>>> import numpy as np
>>> np.set_printoptions(precision=1, suppress=True, linewidth=160)
>>> def rd(a):
...     return np.round(a, 1) + 0
... 
>>> W0 = np.array([[-4, 1, 0, -6, 3, -6, 7, 0],
...     [6, -3, 0, 6, -8, -1, 7, 0],
...     [0, 0, 3, 0, 0, 0, 0, 0],
...     [4, -1, 0, -6, 5, 3, -5, 0],
...     [1, 9, 0, 4, 1, -2, 3, 0],
...     [1, 0, 0, 3, -5, 5, 3, 0],
...     [-3, 4, 0, 7, -1, -6, -3, 0],
...     [0, 0, 0, 0, 0, 0, 0, -3]])
>>> x0 = np.array([3, 2, 7, 0, 5, 8, 7, 1])
>>> np.sign((W0 @ x0).round(6))
array([ 1,  1,  1,  1,  1,  1, -1, -1])
>>> W0 @ np.eye(8)[4]
array([ 3., -8.,  0.,  5.,  1., -5., -1.,  0.])
>>> np.linalg.norm(W0 @ x0) <= np.linalg.norm(W0, 2) * np.linalg.norm(x0) + 1e-9
np.True_
>>> W0 @ (2 * x0)
array([  12,   26,   42,   48,   62,   78, -150,   -6])
>>> J = np.load("mat.npy")
>>> J
array([[ 0.4,  0.9,  0.7],
       [ 0.8, -0.7, -0.8],
       [-0.9, -0.1,  0.5],
       [-0.4, -0.7, -0.5],
       [ 0.9,  0.6,  0. ],
       [-0.9, -0.8, -0.3],
       [-0.4, -0.4, -0.2],
       [-0.6, -0.3,  0. ],
       [-0.9, -0.3,  0.4],
       [ 0.7,  0.8,  0.6],
       [-0.9,  0.6,  0.8],
       [ 0.2, -0.9, -0.9],
       [ 0.5,  0.8,  0.6],
       [-0.7, -0.8, -0.6],
       [-1. , -1. , -0.5],
       [-0.1, -0.4, -0.3],
       [-0.9, -0.5,  0.2],
       [ 0.9,  0.8,  0.3],
       [-0.7, -0.6, -0.2],
       [ 0.2, -0.4, -0.4],
       [ 0.8,  1. ,  0.9],
       [ 0.8, -0.2, -0.5],
       [ 0. ,  0. ,  0. ],
       [-0.1, -0.4, -0.3],
       [ 1. ,  0.8,  0.1],
       [ 0.9,  1. ,  0.8],
       [-0.7, -0.2,  0.2],
       [-0.7,  0.2,  0.5],
       [ 0.8,  1. ,  0.9],
       [-0.6, -0.9, -0.8],
       [ 1. ,  1. ,  0.6],
       [-0.7, -0.7, -0.3],
       [-0.9,  0.5,  0.8],
       [ 0.3,  0.2,  0.1],
       [-0.9,  0. ,  0.6],
       [ 0.9,  0.9,  0.6],
       [ 0.3,  1. ,  0.9],
       [-0.7, -0.5, -0.1],
       [ 0.1,  0.3,  0.2]])
>>> # rows 15 and 23 are equal
>>> rng = np.random.default_rng(386)
>>> z = rng.permutation(3)
>>> A2 = J[:, z] * rng.choice([-1, 1], 3)
>>> A2
array([[ 0.9, -0.7, -0.4],
       [-0.7,  0.8, -0.8],
       [-0.1, -0.5,  0.9],
       [-0.7,  0.5,  0.4],
       [ 0.6, -0. , -0.9],
       [-0.8,  0.3,  0.9],
       [-0.4,  0.2,  0.4],
       [-0.3, -0. ,  0.6],
       [-0.3, -0.4,  0.9],
       [ 0.8, -0.6, -0.7],
       [ 0.6, -0.8,  0.9],
       [-0.9,  0.9, -0.2],
       [ 0.8, -0.6, -0.5],
       [-0.8,  0.6,  0.7],
       [-1. ,  0.5,  1. ],
       [-0.4,  0.3,  0.1],
       [-0.5, -0.2,  0.9],
       [ 0.8, -0.3, -0.9],
       [-0.6,  0.2,  0.7],
       [-0.4,  0.4, -0.2],
       [ 1. , -0.9, -0.8],
       [-0.2,  0.5, -0.8],
       [ 0. , -0. , -0. ],
       [-0.4,  0.3,  0.1],
       [ 0.8, -0.1, -1. ],
       [ 1. , -0.8, -0.9],
       [-0.2, -0.2,  0.7],
       [ 0.2, -0.5,  0.7],
       [ 1. , -0.9, -0.8],
       [-0.9,  0.8,  0.6],
       [ 1. , -0.6, -1. ],
       [-0.7,  0.3,  0.7],
       [ 0.5, -0.8,  0.9],
       [ 0.2, -0.1, -0.3],
       [ 0. , -0.6,  0.9],
       [ 0.9, -0.6, -0.9],
       [ 1. , -0.9, -0.3],
       [-0.5,  0.1,  0.7],
       [ 0.3, -0.2, -0.1]])
>>> left, _, vt = np.linalg.svd(J.T @ A2)
>>> z
array([1, 2, 0])
>>> rd(np.linalg.lstsq(J, A2)[0])
array([[ 0.,  0., -1.],
       [ 1.,  0.,  0.],
       [ 0., -1.,  0.]])
